In [1]: import numpy as np

In [2]: np.set_printoptions(suppress=True, linewidth=120)

In [3]: Y = np.array([[-2, 1, -3, -2, -3, -2, -1, 0, -2, 0, -2, 2, -1],
   ...:     [3, 1, -3, -2, -3, 3, -3, -3, -2, -2, -1, -2, -1],
   ...:     [1, -3, -3, 2, -3, 3, 2, -2, 1, -1, -2, 2, -1],
   ...:     [0, 1, 3, 2, 2, -1, -1, 0, -2, 0, 3, 1, 2],
   ...:     [1, 3, -2, 0, -1, -1, -3, 3, -2, -1, 1, 3, 2],
   ...:     [2, -2, -2, -2, 1, -1, -2, -2, 2, 2, 2, -3, -3],
   ...:     [-2, -3, -1, -2, 0, -3, 1, -2, -2, -3, -3, -3, -3],
   ...:     [3, -3, -1, -2, -3, -1, -3, 3, -2, -2, -3, 3, -1],
   ...:     [0, 2, 3, -3, -1, -3, -2, 0, 2, -1, 3, 3, 3]])

In [4]: X = Y.T @ Y

In [5]: X
Out[5]: 
array([[ 32,  -6, -13,  -6, -14,  16, -23,   1,  -1,  -4,   1,   4,  -3],
       [ -6,  47,  16,   2,   7,  -4, -14,  13,  -3,   7,  29,  16,  33],
       [-13,  16,  55,  11,  33, -16,   9,  12,  13,   9,  33,   6,  30],
       [ -6,   2,  11,  37,  17,  21,  24,   4,   4,  11,   7,   3,  11],
       [-14,   7,  33,  17,  43,  -8,  16,   1,  13,  19,  28, -22,   8],
       [ 16,  -4, -16,  21,  -8,  44,  11, -13,   5,   4,  -8,  -8,  -4],
       [-23, -14,   9,  24,  16,  11,  42, -11,  14,   8,  -9, -14,  -6],
       [  1,  13,  12,   4,   1, -13, -11,  39,  -8,   1,   3,  32,  20],
       [ -1,  -3,  13,   4,  13,   5,  14,  -8,  33,  17,  18,  -6,   3],
       [ -4,   7,   9,  11,  19,   4,   8,   1,  17,  24,  19,  -7,   3],
       [  1,  29,  33,   7,  28,  -8,  -9,   3,  18,  19,  50,   3,  28],
       [  4,  16,   6,   3, -22,  -8, -14,  32,  -6,  -7,   3,  58,  30],
       [ -3,  33,  30,  11,   8,  -4,  -6,  20,   3,   3,  28,  30,  39]])

In [6]: vals, evecs = np.linalg.eigh(X)

In [7]: np.round(np.linalg.svd(X, compute_uv=False), 1) + 0
Out[7]: array([172. , 130.2,  70.8,  63.6,  36.6,  29.9,  24.6,  10.9,   4.2,   0. ,   0. ,   0. ,   0. ])

In [8]: np.round(np.abs(evecs[:, -1]), 1) + 0
Out[8]: array([0.1, 0.4, 0.5, 0.2, 0.3, 0.1, 0. , 0.2, 0.1, 0.2, 0.5, 0.2, 0.4])

In [9]: np.round(vals.sum(), 1), np.trace(X)
Out[9]: (np.float64(543.0), np.int64(543))

In [10]: np.round(np.linalg.eigvalsh(X @ X), 1) + 0
Out[10]: 
array([    0. ,     0. ,     0. ,     0. ,    18. ,   118.8,   606.7,   894.3,  1340.8,  4047.5,  5017.8, 16957.6,
       29593.5])

In [11]: np.round(np.sort(np.abs(np.linalg.eigvals(X))), 1) + 0
Out[11]: array([  0. ,   0. ,   0. ,   0. ,   4.2,  10.9,  24.6,  29.9,  36.6,  63.6,  70.8, 130.2, 172. ])

In [12]: np.round(np.abs(np.linalg.eigvals(X)).max(), 1)
Out[12]: np.float64(172.0)

In [13]: np.allclose(X, X.T)
Out[13]: True

In [14]: round(np.linalg.det(X), 1)
Out[14]: np.float64(-0.0)

In [15]: assert X == X.T
ValueError: The truth value of an array with more than one element is ambiguous. Use a.any() or a.all()


In [16]: np.allclose(X @ X.T, X.T @ X)
Out[16]: True

In [17]: np.trace(X)
Out[17]: np.int64(543)

In [18]: rk = np.linalg.matrix_rank(X)

In [19]: rk
Out[19]: np.int64(9)

In [20]: N = np.linalg.svd(X)[2][rk:].T

In [21]: [int(np.linalg.matrix_rank(X[:i])) for i in range(1, len(X) + 1)]
Out[21]: [1, 2, 3, 4, 5, 6, 7, 8, 9, 9, 9, 9, 9]

In [22]: [int(np.linalg.matrix_rank(np.delete(X, i, axis=0))) for i in range(13)]
Out[22]: [9, 9, 9, 9, 9, 9, 9, 9, 9, 9, 9, 9, 9]

In [23]: N.shape
Out[23]: (13, 4)

In [24]: Uu, sigma, vt = np.linalg.svd(X)

In [25]: evecs = vt[:(sigma > 1e-8).sum()]

In [26]: rng = np.random.default_rng(1706)

In [27]: x = X[3] + 4 * X[4] + rng.integers(2) * np.eye(13)[11]

In [28]: x
Out[28]: array([-62.,  30., 143., 105., 189., -11.,  88.,   8.,  56.,  87., 119., -85.,  43.])

In [29]: np.allclose(evecs.T @ evecs @ x, x)
Out[29]: True

In [30]: np.round(np.diag(evecs.T @ evecs), 1)
Out[30]: array([0.6, 0.8, 0.9, 0.7, 0.5, 0.7, 0.5, 0.9, 0.8, 0.9, 0.6, 0.7, 0.4])

In [31]: np.linalg.matrix_rank(np.vstack([X, x]))
Out[31]: np.int64(9)

In [32]: data = np.loadtxt("block12.csv", delimiter=",")

In [33]: data
Out[33]: 
array([[0., 0., 0., 0., 0., 0., 0., 0., 0., 0., 0., 0., 0., 0., 0.],
       [0., 1., 0., 0., 0., 0., 0., 0., 0., 0., 0., 0., 0., 0., 0.],
       [0., 0., 3., 0., 0., 0., 0., 0., 0., 0., 0., 0., 0., 0., 0.],
       [0., 0., 0., 3., 0., 0., 0., 0., 0., 0., 0., 0., 0., 0., 0.],
       [0., 0., 0., 0., 1., 0., 0., 0., 0., 0., 0., 0., 0., 0., 0.],
       [0., 0., 0., 0., 0., 0., 0., 0., 0., 0., 0., 0., 0., 0., 0.],
       [0., 0., 0., 0., 0., 0., 0., 0., 0., 0., 0., 0., 0., 0., 0.],
       [0., 0., 0., 0., 0., 0., 0., 3., 0., 0., 0., 0., 0., 0., 0.],
       [0., 0., 0., 0., 0., 0., 0., 0., 3., 0., 0., 0., 0., 0., 0.],
       [0., 0., 0., 0., 0., 0., 0., 0., 0., 1., 0., 0., 0., 0., 0.],
       [0., 0., 0., 0., 0., 0., 0., 0., 0., 0., 3., 0., 0., 0., 0.],
       [0., 0., 0., 0., 0., 0., 0., 0., 0., 0., 0., 3., 0., 0., 0.],
       [0., 0., 0., 0., 0., 0., 0., 0., 0., 0., 0., 0., 0., 0., 0.],
       [0., 0., 0., 0., 0., 0., 0., 0., 0., 0., 0., 0., 0., 1., 0.],
       [0., 0., 0., 0., 0., 0., 0., 0., 0., 0., 0., 0., 0., 0., 0.]])

In [34]: vals, evecs = np.linalg.eigh(data)

In [35]: vals
Out[35]: array([0., 0., 0., 0., 0., 1., 1., 1., 1., 3., 3., 3., 3., 3., 3.])

In [36]: vals.sum(), np.trace(data)
Out[36]: (np.float64(22.0), np.float64(22.0))

In [37]: data[:, 0] @ data[:, 4]
Out[37]: np.float64(0.0)

In [38]: np.round(np.linalg.svd(data, compute_uv=False), 1)
Out[38]: array([3., 3., 3., 3., 3., 3., 1., 1., 1., 1., 0., 0., 0., 0., 0.])

In [39]: mat = np.loadtxt("case1.csv", delimiter=",")

In [40]: mat
Out[40]: 
array([[ 0.3, -1. , -1. , -1. , -1. ,  1. , -2. ,  1. ,  1. ,  0. ,  0. , -2. ,  0. ,  1. ],
       [ 1. , -0.7, -2. ,  2. ,  0. ,  0. , -1. ,  1. , -1. , -1. ,  2. ,  0. , -1. ,  2. ],
       [ 0. ,  0. ,  2.3,  1. ,  1. , -2. , -1. ,  0. ,  0. ,  0. , -2. , -1. , -1. ,  2. ],
       [-2. ,  1. , -2. , -0.7, -2. ,  0. , -2. ,  0. ,  2. ,  0. ,  0. , -1. , -2. ,  0. ],
       [-1. , -1. ,  2. ,  2. , -1.7, -1. ,  0. , -1. ,  0. ,  0. ,  0. , -1. ,  2. ,  0. ],
       [ 0. ,  2. , -2. ,  2. , -2. ,  2.3,  2. ,  1. ,  0. ,  1. ,  2. , -1. ,  2. , -2. ],
       [-1. ,  0. ,  1. ,  0. , -1. ,  1. , -0.7,  0. ,  2. , -2. ,  1. , -1. ,  0. ,  2. ],
       [-2. ,  0. , -1. ,  0. ,  0. ,  1. ,  0. ,  2.3,  1. , -2. ,  1. , -1. , -1. , -1. ],
       [ 1. , -1. ,  2. ,  1. ,  2. , -2. ,  0. , -2. ,  0.3,  1. ,  2. ,  1. ,  1. ,  0. ],
       [ 0. ,  0. ,  0. ,  2. , -1. , -1. ,  1. ,  2. ,  1. ,  0.3,  2. ,  0. ,  1. , -1. ],
       [ 2. , -1. ,  0. ,  1. ,  2. ,  0. ,  1. , -2. ,  2. , -1. , -1.7, -1. ,  1. , -1. ],
       [-2. , -2. ,  1. ,  2. , -2. ,  1. ,  1. , -2. , -1. ,  0. ,  2. ,  1.3,  1. , -2. ],
       [ 0. , -1. , -1. ,  2. , -1. ,  2. ,  0. , -2. , -1. , -1. ,  2. ,  1. , -1.7,  2. ],
       [ 0. , -1. , -1. , -1. , -1. ,  1. , -2. ,  1. ,  1. ,  0. ,  0. , -2. ,  0. ,  1.3]])

In [41]: labels = rng.permutation(14)

In [42]: labels
Out[42]: array([11,  0, 10, 12,  5,  6,  1,  9,  3,  2,  4,  7, 13,  8])

In [43]: Y = mat[labels][:, labels]

In [44]: np.diag(Y)
Out[44]: array([ 1.3,  0.3, -1.7, -1.7,  2.3, -0.7, -0.7,  0.3, -0.7,  2.3, -1.7,  2.3,  1.3,  0.3])

In [45]: np.round(np.sort(np.abs(np.linalg.eigvals(Y))), 1)
Out[45]: array([0.3, 1.4, 1.4, 2.6, 2.6, 2.6, 2.7, 3.6, 3.6, 3.9, 4.2, 4.2, 4.9, 4.9])

In [46]: round(float(np.trace(Y)), 1)
Out[46]: 3.2

In [47]: x = np.array([1, 1, 2, -3, -3, 1, 0, -2, -3, -3, 2, 0, 2, -3])

In [48]: y = mat @ x

In [49]: y.round(1)
Out[49]: array([ -3.7,  -9.7, -15.4,  -6.9,   6.1,   9.3,   1. ,  -1.6,  -0.9,  -2.9,  -5.4,  18. ,   0.6,  -4.9])

In [50]: np.round(np.linalg.solve(mat, mat[:, 10]), 1) + 0
Out[50]: array([0., 0., 0., 0., 0., 0., 0., 0., 0., 0., 1., 0., 0., 0.])

In [51]: W0 = np.load("a.npy")

In [52]: W0
Out[52]: 
array([[0, 2, 2, 1, 2, 2, 0, 2, 2, 2, 2, 1],
       [0, 0, 1, 0, 1, 2, 2, 1, 0, 1, 1, 1],
       [0, 0, 0, 2, 2, 2, 2, 1, 1, 0, 0, 2],
       [0, 0, 0, 0, 2, 0, 1, 2, 0, 1, 1, 0],
       [0, 0, 0, 0, 0, 2, 0, 2, 0, 0, 0, 1],
       [0, 0, 0, 0, 0, 0, 2, 2, 0, 2, 2, 2],
       [0, 0, 0, 0, 0, 0, 0, 1, 0, 2, 2, 2],
       [0, 0, 0, 0, 0, 0, 0, 0, 2, 2, 0, 1],
       [0, 0, 0, 0, 0, 0, 0, 0, 0, 1, 2, 2],
       [0, 0, 0, 0, 0, 0, 0, 0, 0, 0, 2, 2],
       [0, 0, 0, 0, 0, 0, 0, 0, 0, 0, 0, 1],
       [0, 0, 0, 0, 0, 0, 0, 0, 0, 0, 0, 0]])

In [53]: # triangular: eigenvalues sit on the diagonal

In [54]: (W0 + W0.T) / 2
Out[54]: 
array([[0. , 1. , 1. , 0.5, 1. , 1. , 0. , 1. , 1. , 1. , 1. , 0.5],
       [1. , 0. , 0.5, 0. , 0.5, 1. , 1. , 0.5, 0. , 0.5, 0.5, 0.5],
       [1. , 0.5, 0. , 1. , 1. , 1. , 1. , 0.5, 0.5, 0. , 0. , 1. ],
       [0.5, 0. , 1. , 0. , 1. , 0. , 0.5, 1. , 0. , 0.5, 0.5, 0. ],
       [1. , 0.5, 1. , 1. , 0. , 1. , 0. , 1. , 0. , 0. , 0. , 0.5],
       [1. , 1. , 1. , 0. , 1. , 0. , 1. , 1. , 0. , 1. , 1. , 1. ],
       [0. , 1. , 1. , 0.5, 0. , 1. , 0. , 0.5, 0. , 1. , 1. , 1. ],
       [1. , 0.5, 0.5, 1. , 1. , 1. , 0.5, 0. , 1. , 1. , 0. , 0.5],
       [1. , 0. , 0.5, 0. , 0. , 0. , 0. , 1. , 0. , 0.5, 1. , 1. ],
       [1. , 0.5, 0. , 0.5, 0. , 1. , 1. , 1. , 0.5, 0. , 1. , 1. ],
       [1. , 0.5, 0. , 0.5, 0. , 1. , 1. , 0. , 1. , 1. , 0. , 0.5],
       [0.5, 0.5, 1. , 0. , 0.5, 1. , 1. , 0.5, 1. , 1. , 0.5, 0. ]])

In [55]: np.linalg.determinant(W0)
AttributeError: module 'numpy.linalg' has no attribute 'determinant'


In [56]: W0 @ W0
Out[56]: 
array([[ 0,  0,  2,  4,  8, 12, 13, 14,  6, 13, 15, 24],
       [ 0,  0,  0,  2,  2,  4,  6,  9,  3, 10, 10, 15],
       [ 0,  0,  0,  0,  4,  4,  6, 14,  2, 13, 12, 13],
       [ 0,  0,  0,  0,  0,  4,  0,  5,  4,  6,  4,  9],
       [ 0,  0,  0,  0,  0,  0,  4,  4,  4,  8,  4,  6],
       [ 0,  0,  0,  0,  0,  0,  0,  2,  4,  8,  8, 12],
       [ 0,  0,  0,  0,  0,  0,  0,  0,  2,  2,  4,  7],
       [ 0,  0,  0,  0,  0,  0,  0,  0,  0,  2,  8,  8],
       [ 0,  0,  0,  0,  0,  0,  0,  0,  0,  0,  2,  4],
       [ 0,  0,  0,  0,  0,  0,  0,  0,  0,  0,  0,  2],
       [ 0,  0,  0,  0,  0,  0,  0,  0,  0,  0,  0,  0],
       [ 0,  0,  0,  0,  0,  0,  0,  0,  0,  0,  0,  0]])

In [57]: labels = rng.permutation(12)

In [58]: labels
Out[58]: array([ 0,  7,  3,  1,  5, 11, 10,  8,  6,  2,  4,  9])

In [59]: Y = W0[labels][:, labels]

In [60]: np.round(np.sort(np.abs(np.linalg.eigvals(Y))), 1)
Out[60]: array([0., 0., 0., 0., 0., 0., 0., 0., 0., 0., 0., 0.])

In [61]: np.diag(Y)
Out[61]: array([0, 0, 0, 0, 0, 0, 0, 0, 0, 0, 0, 0])

In [62]: np.allclose(Y, W0)
Out[62]: False

In [63]: Y = W0 + rng.integers(-2, 3, (12, 11)) @ rng.integers(-2, 3, (11, 12))

In [64]: Y
Out[64]: 
array([[ -2,  -4,  -7,   2,   9,   5, -13,  -1, -11,   9,  -5,   4],
       [  4, -14,   3,  -2,  -2,  -3,  -6,  -7, -10,  13,   4,  -2],
       [ -4,   7,  -5,   3,  -2,  15,   5,  12,   3,  -3,   2,   2],
       [  8,  -2,   2,   1,   3,  -4,  -3,  12,  -3,  -2,   4,   7],
       [  0,  -2, -14,   8,  -4,  18, -11,   6, -11,   2,   4,   9],
       [  1,   3,   7,  -4,   3, -11,   7,  -4,  10,   0,  -4,  -7],
       [  7,  -5,   6,   0,   0,  -7,   3,  -8,   0,   1,  -6,   0],
       [  4, -11,   4,  -5,  -4,  -3,   4,  -1,  -3,  12,   9,   3],
       [-11,  -2,  -4,  -2,  10,   5,  -1, -13,  -6,   0,  -5,   3],
       [ -8,   8,   0,   6,   2,   4,   2, -12,   2,  -6,  -1,   2],
       [ -4, -10,   0,  -8,   6, -10,  -4, -16,  -4,  17,  -7, -10],
       [  1,  14,  -4,  17,   4,   1, -10,   2,   1,  -3, -15,   5]])

In [65]: Y - W0
Out[65]: 
array([[ -2,  -6,  -9,   1,   7,   3, -13,  -3, -13,   7,  -7,   3],
       [  4, -14,   2,  -2,  -3,  -5,  -8,  -8, -10,  12,   3,  -3],
       [ -4,   7,  -5,   1,  -4,  13,   3,  11,   2,  -3,   2,   0],
       [  8,  -2,   2,   1,   1,  -4,  -4,  10,  -3,  -3,   3,   7],
       [  0,  -2, -14,   8,  -4,  16, -11,   4, -11,   2,   4,   8],
       [  1,   3,   7,  -4,   3, -11,   5,  -6,  10,  -2,  -6,  -9],
       [  7,  -5,   6,   0,   0,  -7,   3,  -9,   0,  -1,  -8,  -2],
       [  4, -11,   4,  -5,  -4,  -3,   4,  -1,  -5,  10,   9,   2],
       [-11,  -2,  -4,  -2,  10,   5,  -1, -13,  -6,  -1,  -7,   1],
       [ -8,   8,   0,   6,   2,   4,   2, -12,   2,  -6,  -3,   0],
       [ -4, -10,   0,  -8,   6, -10,  -4, -16,  -4,  17,  -7, -11],
       [  1,  14,  -4,  17,   4,   1, -10,   2,   1,  -3, -15,   5]])

In [66]: np.round(np.linalg.svd(Y - W0, compute_uv=False), 1) + 0
Out[66]: array([49.7, 42.7, 38. , 25.7, 15.4, 13.5,  8.4,  6.8,  3.7,  1.1,  1. ,  0. ])

In [67]: np.abs(Y - W0).sum(axis=1)
Out[67]: array([74, 74, 55, 48, 84, 67, 48, 62, 63, 53, 97, 77])

In [68]: round(np.abs(np.linalg.eigvals(mat)).max(), 1)
Out[68]: np.float64(4.9)

In [69]: round(np.linalg.det(mat), 1)
Out[69]: np.float64(614110.1)

In [70]: assert mat == mat.T
ValueError: The truth value of an array with more than one element is ambiguous. Use a.any() or a.all()


In [71]: np.allclose(mat, mat.T)
Out[71]: False

In [72]: np.round(np.trace(mat), 1)
Out[72]: np.float64(3.2)
